$ python -q
>>> import numpy as np
>>> np.set_printoptions(suppress=True, linewidth=100)
>>> B = np.array([[4, 7, 3, 4],
...     [9, 7, 1, 8],
...     [6, 2, 4, 7],
...     [5, 4, 1, 7],
...     [4, 8, 2, 3],
...     [8, 3, 2, 6],
...     [7, 2, 7, 2],
...     [7, 9, 5, 8],
...     [2, 6, 3, 3],
...     [0, 5, 5, 5],
...     [7, 9, 7, 8],
...     [6, 7, 9, 1],
...     [4, 4, 7, 4],
...     [6, 4, 7, 4]])
>>> cent = np.array([[-4, 3, -1, -3, -2, 0, 1, 5],
...     [-4, -3, -5, -3, 2, 5, 4, 5],
...     [-3, 3, -4, -5, 0, 3, -1, 0],
...     [1, 3, 4, -4, -2, -2, -2, 2]])
>>> rng = np.random.default_rng(364)
>>> feats = B @ cent + 0.1 * rng.normal(size=(14, 8))
>>> feats.round(1)
array([[ -49. ,   11.9,  -35. ,  -63.8,   -2. ,   36.1,   20.9,   62.8],
       [ -59.1,   33. ,  -16. ,  -85.1,  -19.9,   22. ,   20.2,   96. ],
       [ -37. ,   45.1,   -3.9,  -71.9,  -21.9,    8. ,   -3.9,   53.9],
       [ -31.9,   27.1,   -0.9,  -60. ,  -16. ,    9. ,    6. ,   59. ],
       [ -51. ,    3. ,  -39.9,  -58. ,    1.9,   39.9,   28. ,   66. ],
       [ -43.9,   39.1,   -6.9,  -67.1,  -22. ,    8.9,    6. ,   67.1],
       [ -55.1,   42.1,  -36.9,  -69.9,  -14. ,   27. ,    4.1,   49. ],
       [ -71.1,   33.1,  -39.9, -105. ,  -12.1,   44. ,   22.1,   95.9],
       [ -38. ,    6. ,  -32. ,  -51. ,    2. ,   32.8,   17. ,   46. ],
       [ -29.9,   15. ,  -24.9,  -59.9,    0.1,   30.1,    5. ,   35. ],
       [ -77. ,   39.1,  -47.9, -115.3,  -12.2,   50. ,   20.1,   96. ],
       [ -77.9,   26.8,  -73. ,  -88.1,    0.1,   60.2,   23.1,   67. ],
       [ -49. ,   33. ,  -36. ,  -75.1,   -7.9,   32.9,    4.9,   47.8],
       [ -57. ,   38.9,  -38. ,  -80.9,  -12.1,   33.1,    7. ,   57.9]])
>>> Uu, sv, Vt = np.linalg.svd(feats)
>>> np.argmax(sv[:-1] / (sv[1:] + 1e-6)) + 1
np.int64(4)
>>> B = Uu[:, :4] @ np.diag(sv[:4]) @ Vt[:4]
>>> np.linalg.matrix_rank(B)
np.int64(4)
>>> B = feats + rng.integers(-2, 3, (14, 4)) @ rng.integers(-2, 3, (4, 8))
>>> B.round(1) + 0
array([[ -57. ,   16.9,  -37. ,  -61.8,    5. ,   37.1,   14.9,   57.8],
       [ -58.1,   31. ,  -10. ,  -81.1,  -23.9,   12. ,   18.2,   97. ],
       [ -38. ,   47.1,   -3.9,  -72.9,  -17.9,   18. ,   -1.9,   50.9],
       [ -32.9,   26.1,    5.1,  -55. ,  -15. ,    7. ,    2. ,   59. ],
       [ -52. ,    4. ,  -49.9,  -63. ,    4.9,   45.9,   28. ,   68. ],
       [ -44.9,   37.1,  -10.9,  -66.1,  -20. ,    7.9,    0. ,   72.1],
       [ -51.1,   42.1,  -28.9,  -69.9,  -18. ,   29. ,   12.1,   45. ],
       [ -70.1,   35.1,  -41.9, -109. ,  -14.1,   45. ,   28.1,   92.9],
       [ -43. ,    8. ,  -34. ,  -49. ,    6. ,   30.8,   11. ,   45. ],
       [ -30.9,   14. ,  -18.9,  -54.9,   -0.9,   23.1,    1. ,   35. ],
       [ -78. ,   40.1,  -51.9, -117.3,   -9.2,   56. ,   20.1,   96. ],
       [ -74.9,   23.8,  -73. ,  -88.1,   -0.9,   62.2,   23.1,   71. ],
       [ -56. ,   37. ,  -34. ,  -71.1,   -1.9,   32.9,   -1.1,   42.8],
       [ -53. ,   33.9,  -38. ,  -79.9,  -15.1,   30.1,    5. ,   64.9]])
>>> np.round(B - feats, 1)
array([[ -8.,   5.,  -2.,   2.,   7.,   1.,  -6.,  -5.],
       [  1.,  -2.,   6.,   4.,  -4., -10.,  -2.,   1.],
       [ -1.,   2.,   0.,  -1.,   4.,  10.,   2.,  -3.],
       [ -1.,  -1.,   6.,   5.,   1.,  -2.,  -4.,   0.],
       [ -1.,   1., -10.,  -5.,   3.,   6.,   0.,   2.],
       [ -1.,  -2.,  -4.,   1.,   2.,  -1.,  -6.,   5.],
       [  4.,   0.,   8.,   0.,  -4.,   2.,   8.,  -4.],
       [  1.,   2.,  -2.,  -4.,  -2.,   1.,   6.,  -3.],
       [ -5.,   2.,  -2.,   2.,   4.,  -2.,  -6.,  -1.],
       [ -1.,  -1.,   6.,   5.,  -1.,  -7.,  -4.,   0.],
       [ -1.,   1.,  -4.,  -2.,   3.,   6.,   0.,   0.],
       [  3.,  -3.,   0.,   0.,  -1.,   2.,   0.,   4.],
       [ -7.,   4.,   2.,   4.,   6.,   0.,  -6.,  -5.],
       [  4.,  -5.,   0.,   1.,  -3.,  -3.,  -2.,   7.]])
>>> np.round(np.abs(B - feats).sum(axis=1), 1)
array([36., 30., 23., 20., 28., 22., 30., 21., 24., 25., 17., 13., 34., 25.])
